% ipython --no-banner

In [1]: import numpy as np

In [2]: import numpy.linalg as la

In [3]: np.set_printoptions(suppress=True, linewidth=120)

In [4]: rd = lambda a: np.round(a, 3) + 0

In [5]: A = np.array([[-3, 1, -2, 0, 1, -3, 6, -3, -2],
   ...:     [-3, 1, 2, -3, 3, -2, -6, -2, 0],
   ...:     [3, -1, 3, -1, 0, 3, -9, 3, 1],
   ...:     [-3, 1, -1, -1, -3, 2, 3, 3, -1]])

In [6]: t3 = np.stack([A, 5 * A, A[::-1]])

In [7]: t3.sum(axis=0)
Out[7]: 
array([[-21,   7, -13,  -1,   3, -16,  39, -15, -13],
       [-15,   5,  15, -19,  18,  -9, -45,  -9,   1],
       [ 15,  -5,  20,  -9,   3,  16, -60,  16,   6],
       [-21,   7,  -8,  -6, -17,   9,  24,  15,  -8]])

In [8]: la.matrix_rank(t3.reshape(3, -1))
Out[8]: np.int64(2)

In [9]: Y = np.array([[1, -3, -2],
   ...:     [1, -3, 0],
   ...:     [-2, -1, 2],
   ...:     [1, 3, -3],
   ...:     [1, -3, 1],
   ...:     [1, 1, 2],
   ...:     [0, -3, 3],
   ...:     [-2, -3, -1],
   ...:     [-1, -2, -3]])

In [10]: la.matrix_rank(np.vstack([A, Y.T]))
Out[10]: np.int64(7)

In [11]: np.einsum("ik,kj->ji", A, Y)
Out[11]: 
array([[  8,  -4,  -9,  -7],
       [ -3,   8,   7,  -1],
       [ 24,   2, -24,  17]])

In [12]: Y.T @ A.T
Out[12]: 
array([[  8,  -4,  -9,  -7],
       [ -3,   8,   7,  -1],
       [ 24,   2, -24,  17]])

In [13]: np.einsum("ij,ij->i", A, A)
Out[13]: array([ 73,  76, 120,  44])

In [14]: mat = np.load("block9.npy")

In [15]: mat
Out[15]: 
array([[  0,   5,  -4,   3,   3,   1,  -2,  -2,  -2,  -4,   2],
       [ -5,   0,  -2,  -1,   4,  -5,  -9,   0,   3,  -2,   0],
       [  4,   2,   0,   2,  -5,  -6,  -1,   8,  10, -10,   0],
       [ -3,   1,  -2,   0,  -4,  -5,  -4,  -4,  -8,   4,   3],
       [ -3,  -4,   5,   4,   0, -10,   1,   8,   1,  -5,   7],
       [ -1,   5,   6,   5,  10,   0,  -6,   1,  -7,   3,  -5],
       [  2,   9,   1,   4,  -1,   6,   0,  -1,   5,   2,   8],
       [  2,   0,  -8,   4,  -8,  -1,   1,   0,  -2,  -1,   7],
       [  2,  -3, -10,   8,  -1,   7,  -5,   2,   0,   4,  -5],
       [  4,   2,  10,  -4,   5,  -3,  -2,   1,  -4,   0,   0],
       [ -2,   0,   0,  -3,  -7,   5,  -8,  -7,   5,   0,   0]])

In [16]: W = np.array([[4, 3, 5],
    ...:     [5, 0, 0],
    ...:     [2, 3, 3],
    ...:     [2, 3, 2],
    ...:     [3, 2, 3],
    ...:     [5, 3, 5],
    ...:     [2, 0, 0],
    ...:     [3, 3, 3],
    ...:     [2, 5, 3],
    ...:     [4, 5, 0],
    ...:     [1, 2, 2]])

In [17]: coef = np.array([0, 0, 2])

In [18]: hid = np.maximum(mat @ W + coef, 0)

In [19]: (hid > 0).astype(int)
Out[19]: 
array([[1, 0, 1],
       [0, 0, 0],
       [0, 1, 1],
       [0, 0, 0],
       [0, 1, 1],
       [1, 1, 1],
       [1, 1, 1],
       [0, 0, 0],
       [1, 1, 1],
       [1, 1, 1],
       [0, 0, 0]])

In [20]: cent = np.array([[-3, 5], [2, -1], [0, -5]])

In [21]: hid @ cent
Out[21]: 
array([[ -27,   35],
       [   0,    0],
       [  28, -189],
       [   0,    0],
       [  12,  -11],
       [-125,  127],
       [-169,   90],
       [   0,    0],
       [ -14,  -25],
       [ -59,  -44],
       [   0,    0]])

In [22]: J = np.loadtxt("run13.csv", delimiter=",")

In [23]: J
Out[23]: 
array([[ 0.728,  1.276, -3.31 ,  0.331,  0.012,  5.866,  0.725, -6.281, -4.808],
       [ 1.232, -0.89 , -3.112,  0.309, -0.506,  3.553,  0.707, -3.451, -5.708],
       [ 2.6  ,  0.187,  2.556,  0.45 ,  1.901,  0.605,  1.47 , -3.374,  3.915],
       [-3.191, -2.4  ,  0.436, -2.496,  2.71 ,  5.142, -0.075,  1.897, -2.588],
       [ 2.002,  1.999,  3.07 ,  0.421,  1.876,  1.731,  2.715, -0.081,  5.599],
       [ 1.752, -0.352, -3.605, -0.384, -0.279,  2.747,  0.519, -4.623, -4.188],
       [ 2.416,  0.634, -3.421,  1.26 , -0.009,  4.05 , -0.557, -6.032, -4.6  ],
       [ 2.376,  1.1  ,  4.675,  0.127,  3.292,  0.939,  1.749, -1.447,  3.369],
       [ 1.166, -1.025,  3.303,  1.329,  2.006,  0.432,  0.63 , -2.175,  4.69 ],
       [-1.887, -0.639,  0.464, -1.298,  3.153,  4.859, -1.62 ,  2.297, -3.075],
       [ 1.491,  0.195,  2.045,  2.919,  4.192, -0.614,  1.638, -1.366,  5.058],
       [ 2.728, -0.588,  1.209,  1.326,  2.163,  1.137,  1.441, -1.271,  3.255],
       [-3.497, -1.775,  1.468, -1.687,  2.618,  5.401, -1.922,  1.549, -1.654],
       [-2.551, -3.198,  1.201, -2.77 ,  3.165,  4.992,  0.414, -0.266, -2.322],
       [ 1.193, -0.19 , -3.769,  0.216, -3.316,  4.667,  0.551, -3.762, -5.724],
       [ 3.57 ,  2.709,  2.333,  1.097,  3.907,  0.408,  0.521,  0.009,  3.466],
       [ 1.233,  0.533,  4.96 ,  0.179,  1.491,  0.74 ,  1.537, -0.63 ,  2.575],
       [ 2.31 ,  0.14 , -3.198, -0.615, -0.982,  4.351,  0.706, -4.522, -4.294],
       [ 1.343, -0.124,  0.869,  1.85 ,  1.715,  0.268,  1.178, -0.487,  4.593],
       [-0.047,  1.085, -3.424, -0.821,  1.182,  4.416,  1.879, -2.511, -4.146],
       [ 1.647,  0.98 , -1.856, -0.828, -3.345,  4.074,  0.183, -5.713, -3.102],
       [ 2.775, -0.125,  1.856,  0.453,  3.55 ,  0.154,  1.899, -0.016,  2.209],
       [ 2.483, -0.895,  1.396,  0.292,  4.122, -1.064,  1.279, -1.06 ,  3.718],
       [-1.645, -2.115,  0.076, -1.157,  2.473,  6.563, -1.295,  1.955, -1.486],
       [-2.33 , -2.788,  0.617, -1.978,  3.352,  6.154, -2.137,  2.126, -2.873],
       [ 2.543,  2.026,  2.672,  0.534,  3.935,  1.252,  1.927, -2.559,  3.857],
       [-1.719, -3.075, -2.34 , -1.928,  1.846,  3.602, -2.088,  0.234, -2.477],
       [-2.129, -1.304, -0.74 , -3.494,  1.934,  6.843, -2.333,  2.922, -2.049]])

In [24]: Ac = J - J.mean(axis=0)

In [25]: V = la.svd(Ac)[2][:3]

In [26]: Y = Ac - Ac @ V.T @ V

In [27]: rd(np.cov(Ac @ V.T, rowvar=False))
Out[27]: 
array([[28.896,  0.   ,  0.   ],
       [ 0.   , 14.878,  0.   ],
       [ 0.   ,  0.   ,  1.649]])

In [28]: rng = np.random.default_rng(641769)

In [29]: z = rng.integers(0, 2, 4)

In [30]: W0 = np.array([[2, -1, 3, -2], [-2, -2, -1, -1], [-2, 0, 1, 2], [-2, 2, 1, -1]]) * (z[:, None] == z)

In [31]: W0
Out[31]: 
array([[ 2,  0,  3, -2],
       [ 0, -2,  0,  0],
       [-2,  0,  1,  2],
       [-2,  0,  1, -1]])

In [32]: # splits into 2 blocks

In [33]: W0 @ W0
Out[33]: 
array([[  2,   0,   7,   4],
       [  0,   4,   0,   0],
       [-10,   0,  -3,   4],
       [ -4,   0,  -6,   7]])

In [34]: np.flatnonzero(la.matrix_power((W0 != 0) + (W0.T != 0) + np.eye(4), 4)[3])
Out[34]: array([0, 2, 3])

In [35]: (W0 != 0).astype(int)
Out[35]: 
array([[1, 0, 1, 1],
       [0, 1, 0, 0],
       [1, 0, 1, 1],
       [1, 0, 1, 1]])

In [36]: (la.matrix_power((W0 != 0) + (W0.T != 0) + np.eye(4), 4) > 0).astype(int)
Out[36]: 
array([[1, 0, 1, 1],
       [0, 1, 0, 0],
       [1, 0, 1, 1],
       [1, 0, 1, 1]])

In [37]: rd(np.sort(la.eigvals(W0).real))
Out[37]: array([-2.44, -2.  ,  2.22,  2.22])

In [38]: data = np.loadtxt("mat.csv", delimiter=",")

In [39]: data
Out[39]: 
array([[-0.2,  2.2,  1.9, -1.1, -1.3, -1.3,  1. , -1.3,  0. ,  0.6,  1.2,  0.8],
       [-0.6,  1. ,  0.9, -0.8,  1.8,  1.3, -0.1,  0.6,  0.7, -0.7,  1.9, -0.3],
       [ 0.2,  1.2, -1.6,  0. ,  0.1,  0.9,  0.8,  0.2,  0.9, -0.1,  0. , -0.9],
       [-0.4, -0.1, -2.2, -1.6, -0.4, -0.7, -0.3, -1.1, -0.2,  1.2,  0.7, -0.5],
       [-0.9, -0.1, -1.2,  1.2,  0. , -1.3,  0.7,  2.8, -1.1,  1. , -0.8, -0.2],
       [-0.4,  0.8,  0.3,  0.9,  0.7, -1.3, -0.1,  0.5, -1.5,  0.8,  0.2, -0.1],
       [ 1.3,  0.7, -0.1,  0. , -0.1, -0.4,  1.1,  0.1,  1. ,  0.9,  0.3, -0.6],
       [ 0.3,  1.1, -1.6, -0.6, -0.5, -0.8, -2.1,  0. , -0.2, -0.1,  0. , -0.9],
       [-1.4,  0.2,  1.4,  1.5,  0.5, -2.4, -0.2,  0. , -1.5,  0.9,  0.3, -0.7],
       [-1.9,  0.3, -0.9, -1. ,  0.7,  1.1, -0.4, -0.6, -0.1, -1.2,  0.3,  1.2]])

In [40]: C2 = W0.T @ W0

In [41]: np.allclose(C2, C2.T)
Out[41]: True

In [42]: rd(la.svd(W0, compute_uv=False) ** 2)
Out[42]: array([19.416,  9.443,  4.   ,  3.142])

In [43]: Y = data / np.sqrt((data ** 2).mean(axis=1, keepdims=True))

In [44]: rd(la.norm(Y, axis=1))
Out[44]: array([3.464, 3.464, 3.464, 3.464, 3.464, 3.464, 3.464, 3.464, 3.464, 3.464])

In [45]: rd(Y[3])
Out[45]: array([-0.404, -0.101, -2.224, -1.618, -0.404, -0.708, -0.303, -1.112, -0.202,  1.213,  0.708, -0.506])

In [46]: la.matrix_rank(data - data.mean(axis=1, keepdims=True))
Out[46]: np.int64(10)

In [47]: la.matrix_rank(Y) == la.matrix_rank(data)
Out[47]: np.True_

In [48]: F = (rng.random((7, 7)) < 0.3) + np.eye(7)

In [49]: F /= F.sum(axis=1, keepdims=True)

In [50]: rd(F)
Out[50]: 
array([[0.5  , 0.   , 0.   , 0.   , 0.   , 0.5  , 0.   ],
       [0.   , 1.   , 0.   , 0.   , 0.   , 0.   , 0.   ],
       [0.333, 0.333, 0.333, 0.   , 0.   , 0.   , 0.   ],
       [0.   , 0.333, 0.333, 0.333, 0.   , 0.   , 0.   ],
       [0.   , 0.5  , 0.   , 0.   , 0.5  , 0.   , 0.   ],
       [0.333, 0.   , 0.   , 0.333, 0.   , 0.333, 0.   ],
       [0.   , 0.   , 0.   , 0.   , 0.   , 0.   , 1.   ]])

In [51]: np.allclose(F, F.T)
Out[51]: False

In [52]: rd(np.sort(np.abs(la.eigvals(F))))
Out[52]: array([0.104, 0.446, 0.446, 0.5  , 0.898, 1.   , 1.   ])

In [53]: rd((F + F.T) / 2)
Out[53]: 
array([[0.5  , 0.   , 0.167, 0.   , 0.   , 0.417, 0.   ],
       [0.   , 1.   , 0.167, 0.167, 0.25 , 0.   , 0.   ],
       [0.167, 0.167, 0.333, 0.167, 0.   , 0.   , 0.   ],
       [0.   , 0.167, 0.167, 0.333, 0.   , 0.167, 0.   ],
       [0.   , 0.25 , 0.   , 0.   , 0.5  , 0.   , 0.   ],
       [0.417, 0.   , 0.   , 0.167, 0.   , 0.333, 0.   ],
       [0.   , 0.   , 0.   , 0.   , 0.   , 0.   , 1.   ]])

In [54]: rd(la.matrix_power(F, 3))
Out[54]: 
array([[0.347, 0.056, 0.056, 0.194, 0.   , 0.347, 0.   ],
       [0.   , 1.   , 0.   , 0.   , 0.   , 0.   , 0.   ],
       [0.231, 0.481, 0.037, 0.056, 0.   , 0.194, 0.   ],
       [0.13 , 0.667, 0.111, 0.037, 0.   , 0.056, 0.   ],
       [0.   , 0.875, 0.   , 0.   , 0.125, 0.   , 0.   ],
       [0.269, 0.222, 0.111, 0.167, 0.   , 0.231, 0.   ],
       [0.   , 0.   , 0.   , 0.   , 0.   , 0.   , 1.   ]])

In [55]: rd(la.det(F))
Out[55]: np.float64(-0.009)

In [56]: z = rng.permutation(7)

In [57]: z
Out[57]: array([0, 3, 6, 1, 4, 2, 5])

In [58]: Y = F[z][:, z]

In [59]: np.allclose(Y, F)
Out[59]: False

In [60]: rd(la.det(Y)), rd(la.det(F[z]))
Out[60]: (np.float64(-0.009), np.float64(0.009))

In [61]: F @ np.ones(7)
Out[61]: array([1., 1., 1., 1., 1., 1., 1.])

In [62]: rd(la.matrix_power(F, 2))
Out[62]: 
array([[0.417, 0.   , 0.   , 0.167, 0.   , 0.417, 0.   ],
       [0.   , 1.   , 0.   , 0.   , 0.   , 0.   , 0.   ],
       [0.278, 0.444, 0.111, 0.   , 0.   , 0.167, 0.   ],
       [0.111, 0.556, 0.222, 0.111, 0.   , 0.   , 0.   ],
       [0.   , 0.75 , 0.   , 0.   , 0.25 , 0.   , 0.   ],
       [0.278, 0.111, 0.111, 0.222, 0.   , 0.278, 0.   ],
       [0.   , 0.   , 0.   , 0.   , 0.   , 0.   , 1.   ]])

In [63]: pr = np.eye(7)[5]

In [64]: for _ in range(7):
    ...:     pr = pr @ F
    ...:     print(pr.round(3))
    ...: 
[0.333 0.    0.    0.333 0.    0.333 0.   ]
[0.278 0.111 0.111 0.222 0.    0.278 0.   ]
[0.269 0.222 0.111 0.167 0.    0.231 0.   ]
[0.248 0.315 0.093 0.133 0.    0.211 0.   ]
[0.226 0.39  0.075 0.115 0.    0.195 0.   ]
[0.203 0.453 0.063 0.103 0.    0.178 0.   ]
[0.182 0.509 0.055 0.094 0.    0.161 0.   ]
